$ python3 -q
>>> import numpy as np
>>> from numpy import linalg as LA
>>> np.set_printoptions(precision=1, suppress=True, linewidth=140, legacy="1.25")
>>> W0 = np.load("test19.npy")
>>> print(W0)
[[ 9  3  3  6  9]
 [ 3 10  1  5 12]
 [ 3  1  1  2  3]
 [ 6  5  2  5  9]
 [ 9 12  3  9 18]]
>>> U, s, VT = LA.svd(W0)
>>> print(np.argmax(s[:-1] / (s[1:] + 1e-6)) + 1)
2
>>> print(s.round(1) + 0)
[35.7  7.3  0.   0.   0. ]
>>> A2 = U[:, :2] @ np.diag(s[:2]) @ VT[:2]
>>> print(LA.matrix_rank(W0, rtol=0.05))
2
>>> print(round(np.abs(W0 - A2).max(), 1))
0.0
>>> print(np.round(LA.norm(W0 - A2, 2), 1), round(float(s[2]), 1))
0.0 0.0
>>> rng = np.random.default_rng(7409)
>>> labels = rng.permutation(5)
>>> print(labels)
[4 0 2 3 1]
>>> A2 = W0[labels][:, labels]
>>> print(np.diag(A2))
[18  9  1  5 10]
>>> print(np.allclose(A2, W0))
False
>>> print(A2)
[[18  9  3  9 12]
 [ 9  9  3  6  3]
 [ 3  3  1  2  1]
 [ 9  6  2  5  5]
 [12  3  1  5 10]]
>>> print(np.trace(A2))
43
>>> print(np.round(np.sort(np.abs(LA.eigvals(A2))), 1) + 0)
[ 0.   0.   0.   7.3 35.7]
>>> print(round(float(LA.det(A2)), 1), round(LA.det(W0[labels]), 1))
0.0 0.0
>>> w, evecs = LA.eigh(W0)
>>> print(w.sum(), np.trace(W0))
43.0 43
>>> print(np.abs(evecs[:, -1]))
[0.4 0.5 0.1 0.4 0.7]
>>> print(np.abs(evecs[:, -1]).round(6).argmax())
4
>>> print(np.round(evecs.T @ W0 @ evecs, 1) + 0)
[[ 0.   0.   0.   0.   0. ]
 [ 0.   0.   0.   0.   0. ]
 [ 0.   0.   0.   0.   0. ]
 [ 0.   0.   0.   7.3  0. ]
 [ 0.   0.   0.   0.  35.7]]
>>> print(np.round(evecs.T @ evecs, 1) + 0)
[[1. 0. 0. 0. 0.]
 [0. 1. 0. 0. 0.]
 [0. 0. 1. 0. 0.]
 [0. 0. 0. 1. 0.]
 [0. 0. 0. 0. 1.]]
>>> print(np.round(LA.eigvalsh(W0 @ W0), 1) + 0)
[   0.    0.    0.   53. 1276.]
>>> A2 = np.array([[-5, 1, 1, -2], [-3, 3, -3, 9], [7, 2, -2, 7], [-9, 6, 2, 7]])
>>> m1 = np.triu(A2)
>>> print(m1)
[[-5  1  1 -2]
 [ 0  3 -3  9]
 [ 0  0 -2  7]
 [ 0  0  0  7]]
>>> print(np.prod(np.diag(m1)), round(LA.det(m1), 1))
210 210.0
>>> print(m1 @ m1)
[[ 25  -2 -10  12]
 [  0   9  -3  69]
 [  0   0   4  35]
 [  0   0   0  49]]
>>> print([int(LA.matrix_rank(LA.matrix_power(m1, p))) for p in range(1, 5)])
[4, 4, 4, 4]
>>> print(LA.matrix_power(m1 - np.diag(np.diag(m1)), 4))
[[0 0 0 0]
 [0 0 0 0]
 [0 0 0 0]
 [0 0 0 0]]
>>> x0 = np.array([-9, 2, 6, -3])
>>> rhs = m1 @ x0
>>> b, lr = np.zeros(4), 1 / LA.norm(m1, 2) ** 2
>>> for i in range(40):
...     b -= lr * m1.T @ (m1 @ b - rhs)
...     if i % 10 == 0: print(i, round(LA.norm(m1 @ b - rhs), 1))
... 
0 43.2
10 11.8
20 5.5
30 4.1
>>> print(b)
[-9.5  1.1  3.7 -3.4]
>>> f = np.array([-3, 5, -3])
>>> print(np.convolve(m1[2], f))
[  0   0   6 -31  41 -21]
>>> print(np.polyval(f, m1[2]))
[  -3   -3  -25 -115]
>>> print(np.cross(m1[2, :3], m1[3, :3]))
[0 0 0]
>>> print(LA.norm(W0, axis=1))
[14.7 16.7  4.9 13.1 25.3]
>>> print(round(float(LA.norm(W0[1] - W0[4])), 1))
9.8
>>> print(round(LA.norm(W0, "nuc"), 1))
43.0
>>> mat = np.load("a.npy")
>>> print(mat)
[[0 1 0 0 0]
 [1 0 0 0 0]
 [0 0 0 1 1]
 [0 0 1 0 1]
 [0 0 1 1 0]]
>>> w, evecs = LA.eig(mat)
>>> print(np.sort(LA.eigvals(LA.inv(mat))))
[-1.  -1.  -1.   0.5  1. ]
>>> print(np.sort(LA.eigvals(mat @ mat)))
[1. 1. 1. 1. 4.]
>>> labels = rng.permutation(5)
>>> print(labels)
[0 3 1 4 2]
>>> A2 = mat[labels][:, labels]
>>> print(A2)
[[0 0 1 0 0]
 [0 0 0 1 1]
 [1 0 0 0 0]
 [0 1 0 0 1]
 [0 1 0 1 0]]
>>> print(round(LA.det(A2), 1), round(LA.det(mat[labels]), 1))
-2.0 2.0
>>> print(np.diag(A2))
[0 0 0 0 0]
>>> print(round(float(LA.eigvalsh(mat).min()), 1))
-1.0
>>> J = np.loadtxt("case18.csv", delimiter=",")
>>> print(J)
[[7. 3. 8. 1. 4.]
 [0. 1. 7. 9. 7.]
 [0. 0. 5. 1. 3.]
 [0. 0. 0. 0. 7.]
 [0. 0. 0. 0. 1.]]
>>> # looks like rank 4
>>> A2 = np.array([[-1, -2], [-2, -1], [1, 2], [1, 1], [-2, 1]])
>>> print(A2.T @ W0.T)
[[-24 -41  -8 -27 -57]
 [  0   3   0   1   3]]
>>> print(np.vstack([W0, A2.T]).shape)
(7, 5)
>>> print(np.einsum("ik,kj->ij", W0, A2))
[[-24   0]
 [-41   3]
 [ -8   0]
 [-27   1]
 [-57   3]]
>>> print(np.einsum("ik,kj->ji", W0, A2))
[[-24 -41  -8 -27 -57]
 [  0   3   0   1   3]]
>>> print(W0 @ A2)
[[-24   0]
 [-41   3]
 [ -8   0]
 [-27   1]
 [-57   3]]
>>> print(LA.matrix_rank(W0 @ A2))
2
>>> print(np.allclose(J[:-1].T @ LA.lstsq(J[:-1].T, J[-1])[0], J[-1]))
True
>>> print(np.unique(J.round(6), axis=0).shape)
(5, 5)
>>> print(LA.lstsq(J[:-1].T, J[-1])[2])
4
>>> print(LA.matrix_rank(J - J[0, 0] * np.eye(5)))
4
>>> print([int(LA.matrix_rank(LA.matrix_power(J, p))) for p in range(1, 6)])
[4, 4, 4, 4, 4]
>>> print(np.sort(LA.eigvals(J)))
[0. 1. 1. 5. 7.]
>>> U, s, VT = LA.svd(J)
>>> evecs = VT[:(s > 1e-8).sum()]
>>> x0 = J[2] + 2 * J[1] + rng.integers(2) * np.eye(5)[2]
>>> print(x0)
[ 0.  2. 20. 19. 17.]
>>> print(np.round(evecs.T @ evecs, 1) + 0)
[[0.8 0.4 0.  0.  0. ]
 [0.4 0.2 0.  0.1 0. ]
 [0.  0.  1.  0.  0. ]
 [0.  0.1 0.  1.  0. ]
 [0.  0.  0.  0.  1. ]]
>>> arr = np.load("arr.npy")
>>> print(arr)
[[ 0  0  0  0]
 [ 0  0  0  0]
 [ 0  0 -3  0]
 [ 0  0  0 -2]]
>>> print(LA.pinv(arr))
[[ 0.   0.   0.   0. ]
 [ 0.   0.   0.   0. ]
 [ 0.   0.  -0.3  0. ]
 [ 0.   0.   0.  -0.5]]
>>> print(arr.T @ arr)
[[0 0 0 0]
 [0 0 0 0]
 [0 0 9 0]
 [0 0 0 4]]
>>> print(arr @ arr.T)
[[0 0 0 0]
 [0 0 0 0]
 [0 0 9 0]
 [0 0 0 4]]
>>> print(arr[:, 1] @ arr[:, 3])
0
>>> print(LA.norm(arr, axis=0))
[0. 0. 3. 2.]
>>> data = np.load("out3.npy")
>>> print(data)
[[-2.  0.  0. -3.  0.]
 [ 0. -2.  0.  0.  0.]
 [ 0.  0. -2.  0. -3.]
 [-3.  0.  0. -2.  0.]
 [ 0.  0. -3.  0. -2.]]
>>> # equal to its transpose
>>> w, evecs = LA.eigh(data)
>>> x0 = np.array([-2, 2, -3, -3, 1])
>>> print(evecs * np.maximum(w, 0) @ evecs.T)
[[ 0.5  0.   0.  -0.5  0. ]
 [ 0.   0.   0.   0.   0. ]
 [ 0.   0.   0.5  0.  -0.5]
 [-0.5  0.   0.   0.5  0. ]
 [ 0.   0.  -0.5  0.   0.5]]
>>> print(np.round(x0 @ data @ x0 / (x0 @ x0), 1), w[0], round(float(w[-1]), 1))
-2.7 -5.0 1.0
>>> print(evecs * np.abs(w) @ evecs.T)
[[3. 0. 0. 2. 0.]
 [0. 2. 0. 0. 0.]
 [0. 0. 3. 0. 2.]
 [2. 0. 0. 3. 0.]
 [0. 0. 2. 0. 3.]]
>>> f = np.array([-3, 2, 0, 2, 2])
>>> A2 = data + np.outer(f, np.eye(5)[2])
>>> print(LA.matrix_rank(A2 - data))
1
>>> print(LA.matrix_rank(LA.inv(A2) - LA.inv(data), tol=1e-8))
1
>>> print(A2)
[[-2.  0. -3. -3.  0.]
 [ 0. -2.  2.  0.  0.]
 [ 0.  0. -2.  0. -3.]
 [-3.  0.  2. -2.  0.]
 [ 0.  0. -1.  0. -2.]]
>>> w, evecs = LA.eig(A2)
>>> print(np.sort(LA.eigvals(A2.T)))
[-5.  -3.7 -2.  -0.3  1. ]
>>> print(w)
[-2.   1.  -5.  -0.3 -3.7]
>>> print(np.sort(LA.eigvals(LA.inv(A2))))
[-3.7 -0.5 -0.3 -0.2  1. ]
>>> F = np.load("mat.npy")
>>> print(F.round(1) + 0)
[[-0.6  0.1 -0.2 -0.8  0.2]
 [ 0.6  0.  -0.6 -0.4 -0.1]
 [ 0.2  0.8  0.4 -0.2 -0.4]
 [ 0.4 -0.5  0.6 -0.4  0. ]
 [ 0.3  0.3  0.1  0.   0.9]]
>>> # orthonormal columns
>>> x0 = np.array([4, 7, 8, -5, 7])
>>> rhs = F @ x0
>>> b, lr = np.zeros(5), 1 / LA.norm(F, 2) ** 2
>>> for i in range(250):
...     b -= lr * F.T @ (F @ b - rhs)
...     if i % 50 == 0: print(i, round(LA.norm(F @ b - rhs), 1))
... 
0 0.0
50 0.0
100 0.0
150 0.0
200 0.0
>>> print(round(float(LA.cond(F)), 1))
1.0
>>> print(b)
[ 4.  7.  8. -5.  7.]
>>> labels = rng.permutation(5)
>>> A2 = F[:, labels] * rng.choice([-1, 1], 5)
>>> print(A2.round(1) + 0)
[[ 0.8  0.2  0.1  0.2 -0.6]
 [ 0.4 -0.1  0.   0.6  0.6]
 [ 0.2 -0.4  0.8 -0.4  0.2]
 [ 0.4  0.  -0.5 -0.6  0.4]
 [ 0.   0.9  0.3 -0.1  0.3]]
>>> U, _, VT = LA.svd(F.T @ A2)
>>> print(np.round(LA.lstsq(F, A2)[0], 1) + 0)
[[ 0.  0.  0.  0.  1.]
 [ 0.  0.  1.  0.  0.]
 [ 0.  0.  0. -1.  0.]
 [-1.  0.  0.  0.  0.]
 [ 0.  1.  0.  0.  0.]]
>>> print(labels)
[3 4 1 2 0]
